% python3 -q
>>> import numpy as np
>>> import numpy.linalg as la
>>> np.set_printoptions(precision=2, suppress=True, linewidth=100)
>>> M = np.load("case6.npy")
>>> M
array([[  3.03, -11.17,   5.55,   2.7 ],
       [  8.96,  -8.04,  -8.14, -12.77],
       [ -4.07,  -9.04,  -6.46,   2.37]])
>>> B = M / np.sqrt((M ** 2).mean(axis=1, keepdims=True))
>>> la.matrix_rank(M - M.mean(axis=1, keepdims=True))
np.int64(3)
>>> B[1]
array([ 0.93, -0.83, -0.84, -1.32])
>>> vec = np.array([2, 3, 2, 0])
>>> (M * vec).sum(axis=1)
array([-16.35, -22.48, -48.18])
>>> M @ vec
array([-16.35, -22.48, -48.18])
>>> np.einsum("ij,j->i", M, vec)
array([-16.35, -22.48, -48.18])
>>> U, s, Vh = la.svd(M, full_matrices=False)
>>> np.round(U.T @ M @ Vh.T, 2) + 0
array([[20.  ,  0.  ,  0.  ],
       [ 0.  , 14.  ,  0.  ],
       [ 0.  ,  0.  ,  9.81]])
>>> s
array([20.  , 14.  ,  9.81])
>>> (s > 1e-8).sum()
np.int64(3)
>>> np.round(Vh @ Vh.T, 2) + 0
array([[1., 0., 0.],
       [0., 1., 0.],
       [0., 0., 1.]])
>>> theta = np.radians(180)
>>> R = np.eye(4)
>>> R[2, 2] = R[1, 1] = np.cos(theta)
>>> R[2, 1], R[1, 2] = -np.sin(theta), np.sin(theta)
>>> R.round(2) + 0
array([[ 1.,  0.,  0.,  0.],
       [ 0., -1.,  0.,  0.],
       [ 0.,  0., -1.,  0.],
       [ 0.,  0.,  0.,  1.]])
>>> B = M @ R.T
>>> la.svd(M, compute_uv=False), la.svd(B, compute_uv=False)
(array([20.  , 14.  ,  9.81]), array([20.  , 14.  ,  9.81]))
>>> np.abs(B - M).max(axis=0)
array([ 0.  , 22.34, 16.28,  0.  ])
>>> np.allclose(M @ M.T, B @ B.T)
True
>>> B
array([[  3.03,  11.17,  -5.55,   2.7 ],
       [  8.96,   8.04,   8.14, -12.77],
       [ -4.07,   9.04,   6.46,   2.37]])
>>> round(la.det(R), 2), np.trace(R)
(np.float64(1.0), np.float64(0.0))
>>> s = 5 * 0.9 ** np.arange(3)
>>> rng = np.random.default_rng(626)
>>> F = rng.normal(size=(18, 3)) * rng.permutation(s)
>>> F
array([[ 4.77, -0.03, -2.97],
       [-2.8 ,  6.98,  1.03],
       [ 0.34, -4.28, -1.34],
       [ 4.96,  1.86,  5.76],
       [ 2.04, -1.04,  0.04],
       [ 2.09,  2.14,  3.96],
       [-8.51,  0.88,  3.81],
       [-2.35, -2.04,  0.55],
       [-1.83, -5.71, -2.82],
       [ 4.12,  1.75,  2.43],
       [ 2.4 ,  2.14,  1.4 ],
       [-3.83,  0.78, -0.71],
       [-4.57,  6.59, -4.32],
       [-8.88, 17.56,  2.62],
       [-1.46,  3.46, -0.09],
       [-0.74, -9.7 ,  2.36],
       [ 1.9 ,  2.36,  2.66],
       [-2.02, -1.99,  1.31]])
>>> Xs = F - F.mean(axis=1)
Traceback (most recent call last):
  File "<python-input-32>", line 1, in <module>
    Xs = F - F.mean(axis=1)
         ~~^~~~~~~~~~~~~~~~
ValueError: operands could not be broadcast together with shapes (18,3) (18,) 
>>> Xs = F - F.mean(axis=0)
>>> U, s, Vh = la.svd(Xs, full_matrices=False)
>>> np.abs(U[:, 0]).argmax()
np.int64(13)
>>> np.abs(Vh[-1])
array([0.22, 0.15, 0.96])
>>> round(float((s ** 2).sum() ** 2 / (s ** 4).sum()), 2)
2.02
>>> s ** 2 / (s ** 2).sum()
array([0.65, 0.23, 0.11])
>>> B = np.c_[F[:, :1] @ np.array([[3]]), np.array([-4, -2, -3, 8, -1, 1, 1, 3, -6, -2, -7, 1, -9, -1, -1, 4, 1, 2])]
>>> B
array([[ 14.32,  -4.  ],
       [ -8.41,  -2.  ],
       [  1.01,  -3.  ],
       [ 14.88,   8.  ],
       [  6.11,  -1.  ],
       [  6.26,   1.  ],
       [-25.53,   1.  ],
       [ -7.04,   3.  ],
       [ -5.48,  -6.  ],
       [ 12.37,  -2.  ],
       [  7.2 ,  -7.  ],
       [-11.49,   1.  ],
       [-13.72,  -9.  ],
       [-26.64,  -1.  ],
       [ -4.37,  -1.  ],
       [ -2.22,   4.  ],
       [  5.7 ,   1.  ],
       [ -6.06,   2.  ]])
>>> la.norm(la.qr(F)[0].T @ B, axis=0) ** 2 / ((B ** 2).sum(axis=0) + 1e-12)
array([1. , 0.5])
>>> la.matrix_rank(np.c_[F, B])
np.int64(4)
>>> la.matrix_rank(B)
np.int64(2)
>>> np.round(la.lstsq(F, B[:, 0])[0], 2) + 0
array([3., 0., 0.])
>>> np.round(la.norm(B - F @ la.lstsq(F, B)[0], axis=0), 2) + 0
array([ 0.  , 12.22])
>>> def softmax(z):
...     e = np.exp(z - z.max(axis=-1, keepdims=True))
...     return e / e.sum(axis=-1, keepdims=True)
... 
>>> softmax(B).sum(axis=1)
array([1., 1., 1., 1., 1., 1., 1., 1., 1., 1., 1., 1., 1., 1., 1., 1., 1., 1.])
>>> np.round(softmax(10 * B[13]), 2) + 0
array([0., 1.])
>>> np.round(softmax(B[13]), 2) + 0
array([0., 1.])
>>> S = B @ B.T / np.sqrt(2)
>>> softmax(S)[13] @ B
array([-26.64,  -1.  ])
>>> softmax(S).round(6).argmax(axis=1)
array([ 0, 13, 10,  3,  0,  3, 13, 13, 13,  0,  0, 13, 13, 13, 13,  6,  3, 13])
>>> J = np.load("x.npy")
>>> J
array([[3., 0.],
       [0., 3.]])
>>> theta = np.radians(45)
>>> R = np.eye(3)
>>> R[0, 0] = R[2, 2] = np.cos(theta)
>>> R[0, 2], R[2, 0] = -np.sin(theta), np.sin(theta)
>>> R
array([[ 0.71,  0.  , -0.71],
       [ 0.  ,  1.  ,  0.  ],
       [ 0.71,  0.  ,  0.71]])
>>> B = F @ R.T
>>> np.abs(B - F).max(axis=0)
array([5.52, 0.  , 7.13])
>>> np.allclose(F @ F.T, B @ B.T)
True
>>> vec = np.array([0, 3])
>>> J @ np.ones(2)
array([3., 3.])
>>> (J * vec).sum(axis=1)
array([0., 9.])
>>> (J @ vec).argmax()
np.int64(1)
>>> np.sign((J @ vec).round(6))
array([0., 1.])
>>> la.norm(J @ vec) <= la.norm(J, 2) * la.norm(vec) + 1e-9
np.True_
>>> J * vec
array([[0., 0.],
       [0., 9.]])
>>> J @ vec
array([0., 9.])
>>> J @ (2 * vec)
array([ 0., 18.])
>>> vec = np.ones(2)
>>> for _ in range(6):
...     vec = J @ vec
...     vec /= la.norm(vec)
...     print(round(vec @ J @ vec, 2))
... 
3.0
3.0
3.0
3.0
3.0
3.0
>>> vec
array([0.71, 0.71])
>>> round(float(la.eigvalsh(J)[-1]), 2)
3.0
>>> mat = np.array([[-1, 0, 1], [-1, 3, -3], [1, 3, -2], [-5, 12, -11]])
>>> # row 3 is much longer than the rest
>>> B = mat + rng.integers(-2, 3, (4, 1)) @ rng.integers(-2, 3, (1, 3))
>>> B
array([[ -1,   0,   1],
       [ -2,   4,  -4],
       [  0,   4,  -3],
       [ -4,  11, -10]])
>>> la.matrix_rank(B - mat, tol=1e-8)
np.int64(1)
>>> np.round(la.svd(B - mat, compute_uv=False), 2) + 0
array([3., 0., 0.])
>>> X = np.array([[-0.18, -0.36, -1.68, 0.84],
...     [-0.57, 2.82, 3.56, -1.06],
...     [-0.76, 2.0, 0.8, 0.24],
...     [-0.19, 0.5, 0.2, 0.06]])
>>> # null space of dimension 2
>>> rk = la.matrix_rank(X)
>>> rk
np.int64(2)
>>> ns = la.svd(X)[2][rk:].T
>>> [int(la.matrix_rank(X[:, :j + 1])) for j in range(4)]
[1, 2, 2, 2]
>>> np.allclose(X @ ns, 0)
True
>>> [int(la.matrix_rank(np.delete(X, i, axis=0))) for i in range(4)]
[2, 2, 2, 2]
>>> ns.shape
(4, 2)
>>> la.matrix_rank(X.T @ X), la.matrix_rank(X @ X.T)
(np.int64(2), np.int64(2))
>>> np.round(X @ ns, 2) + 0
array([[0., 0.],
       [0., 0.],
       [0., 0.],
       [0., 0.]])
>>> np.argsort(-la.norm(X, axis=0).round(6), kind="stable")[:3]
array([2, 1, 3])
>>> np.round(la.norm(X, 2) / la.norm(X), 2)
np.float64(0.95)
>>> la.lstsq(X[:-1].T, X[-1])[2]
np.int32(2)
>>> np.unique(X.round(6), axis=0).shape
(4, 4)
>>> f = np.array([-2, -2])
>>> np.convolve(X[2], f)
array([ 1.52, -2.48, -5.6 , -2.08, -0.48])
>>> E = np.load("arr.npy")
>>> E
array([[-3,  3, -1,  2],
       [ 0, -1,  1, -2],
       [ 0,  0, -3, -2],
       [ 0,  0,  0, -2]])
>>> # triangular, det is the product of the diagonal
>>> W = np.array([[2, 0], [0, 3], [0, 2], [3, 3]])
>>> beta = np.array([2, 4])
>>> H = np.maximum(E @ W + beta, 0)
>>> la.matrix_rank(H)
np.int64(1)
>>> H
array([[ 2, 17],
       [ 0,  0],
       [ 0,  0],
       [ 0,  0]])
>>> cent = np.array([[3, -2], [-1, 3]])
>>> H @ cent
array([[-11,  47],
       [  0,   0],
       [  0,   0],
       [  0,   0]])
>>> (H @ cent).round(6).argmax(axis=1)
array([1, 0, 0, 0])
>>> U, s, Vh = la.svd(H)
>>> s
array([17.12,  0.  ])
>>> B = U[:, :1] @ np.diag(s[:1]) @ Vh[:1]
>>> np.round(la.norm(H - B, 2), 2), s[1]
(np.float64(0.0), np.float64(0.0))
>>> np.abs(H - B).max()
np.float64(0.0)
>>> q, evecs = la.qr(mat[:, :1])[0], la.qr(mat[:, 1:])[0]
>>> s = la.svd(q.T @ evecs, compute_uv=False)
>>> round(float(la.norm(q @ q.T - evecs @ evecs.T, 2)), 2)
1.0
>>> np.degrees(np.arccos(s.clip(0, 1)))
array([26.53])
>>> A, _ = la.qr(np.array([[2.2, -0.9, 1.8, -0.8],
...     [0.3, -0.3, -1.1, -0.8],
...     [-0.4, 0.6, -0.6, -1.2],
...     [1.6, 1.1, -0.6, 2.1]]))
>>> A
array([[-0.8 , -0.48,  0.21, -0.31],
       [-0.11, -0.18, -0.97, -0.12],
       [ 0.14,  0.37,  0.03, -0.92],
       [-0.58,  0.78, -0.11,  0.22]])
>>> # orthonormal columns
>>> q, evecs = la.qr(A[:, :2])[0], la.qr(A[:, 2:])[0]
>>> s = la.svd(q.T @ evecs, compute_uv=False)
>>> round(float(la.norm(q @ q.T - evecs @ evecs.T, 2)), 2)
1.0
>>> round(la.det(A), 2)
np.float64(-1.0)
>>> A @ A
array([[ 0.89,  0.3 ,  0.33,  0.04],
       [ 0.04, -0.37,  0.13,  0.92],
       [ 0.38, -0.84, -0.23, -0.32],
       [ 0.24,  0.27, -0.91,  0.23]])
>>> np.round(np.trace(A), 2)
np.float64(-0.73)
>>> m1 = np.array([[0, 0, 0, 0], [0, 0, 1, 0], [0, 1, 0, 0], [0, 0, 0, 0]])
>>> m1 @ m1.T
array([[0, 0, 0, 0],
       [0, 1, 0, 0],
       [0, 0, 1, 0],
       [0, 0, 0, 0]])
>>> m1[:, 1] @ m1[:, 2]
np.int64(0)
>>> m1.T @ m1
array([[0, 0, 0, 0],
       [0, 1, 0, 0],
       [0, 0, 1, 0],
       [0, 0, 0, 0]])
>>> Xs = (F - F.mean(axis=0)) / F.std(axis=0)
>>> Xs.std(axis=0)
array([1., 1., 1.])
>>> beta = la.lstsq(np.delete(Xs, 1, axis=1), Xs[:, 1])[0]
>>> beta
array([-0.39,  0.18])
>>> np.abs(beta).argmax()
np.int64(0)
>>> B = np.array([[4, 3], [5, 3], [0, 3], [1, 5]])
>>> np.einsum("ik,kj->ji", M, B)
array([[-41.03, -17.13, -59.11],
       [  5.73, -85.51, -46.86]])
>>> np.einsum("ij,ij->i", M, M)
array([172.04, 374.26, 145.63])
>>> np.einsum("ik,kj->ij", M, B)
array([[-41.03,   5.73],
       [-17.13, -85.51],
       [-59.11, -46.86]])
>>> B @ M
Traceback (most recent call last):
  File "<python-input-141>", line 1, in <module>
    B @ M
    ~~^~~
ValueError: matmul: Input operand 1 has a mismatch in its core dimension 0, with gufunc signature (n?,k),(k,m?)->(n?,m?) (size 3 is different from 2)
>>> np.vstack([M, B.T]).shape
(5, 4)
>>> la.matrix_rank(np.vstack([M, B.T]))
np.int64(4)
>>> B.T @ M.T
array([[-41.03, -17.13, -59.11],
       [  5.73, -85.51, -46.86]])
>>> np.einsum("ij->j", M)
array([  7.92, -28.25,  -9.05,  -7.7 ])
